In [1]: import numpy as np

In [2]: from numpy import linalg as LA

In [3]: np.set_printoptions(precision=3, suppress=True, linewidth=160, sign=" ")

In [4]: K = np.minimum.outer(np.arange(1, 8), np.arange(1, 8)) * 4

In [5]: K
Out[5]: 
array([[  4,   4,   4,   4,   4,   4,   4],
       [  4,   8,   8,   8,   8,   8,   8],
       [  4,   8,  12,  12,  12,  12,  12],
       [  4,   8,  12,  16,  16,  16,  16],
       [  4,   8,  12,  16,  20,  20,  20],
       [  4,   8,  12,  16,  20,  24,  24],
       [  4,   8,  12,  16,  20,  24,  28]])

In [6]: ang = np.radians(180)

In [7]: r_ = np.eye(7)

In [8]: r_[4, 4] = r_[5, 5] = np.cos(ang)

In [9]: r_[4, 5], r_[5, 4] = -np.sin(ang), np.sin(ang)

In [10]: r_.round(3) + 0
Out[10]: 
array([[ 1.,  0.,  0.,  0.,  0.,  0.,  0.],
       [ 0.,  1.,  0.,  0.,  0.,  0.,  0.],
       [ 0.,  0.,  1.,  0.,  0.,  0.,  0.],
       [ 0.,  0.,  0.,  1.,  0.,  0.,  0.],
       [ 0.,  0.,  0.,  0., -1.,  0.,  0.],
       [ 0.,  0.,  0.,  0.,  0., -1.,  0.],
       [ 0.,  0.,  0.,  0.,  0.,  0.,  1.]])

In [11]: A2 = K @ r_.T

In [12]: np.allclose(K @ K.T, A2 @ A2.T)
Out[12]: True

In [13]: A2
Out[13]: 
array([[  4.,   4.,   4.,   4.,  -4.,  -4.,   4.],
       [  4.,   8.,   8.,   8.,  -8.,  -8.,   8.],
       [  4.,   8.,  12.,  12., -12., -12.,  12.],
       [  4.,   8.,  12.,  16., -16., -16.,  16.],
       [  4.,   8.,  12.,  16., -20., -20.,  20.],
       [  4.,   8.,  12.,  16., -20., -24.,  24.],
       [  4.,   8.,  12.,  16., -20., -24.,  28.]])

In [14]: vec = np.ones(7)

In [15]: for _ in range(4):
    ...:     vec = K @ vec
    ...:     vec /= LA.norm(vec)
    ...:     print(round(vec @ K @ vec, 3))
    ...: 
91.406
91.522
91.523
91.523

In [16]: vec
Out[16]: array([ 0.107,  0.21 ,  0.304,  0.384,  0.447,  0.491,  0.514])
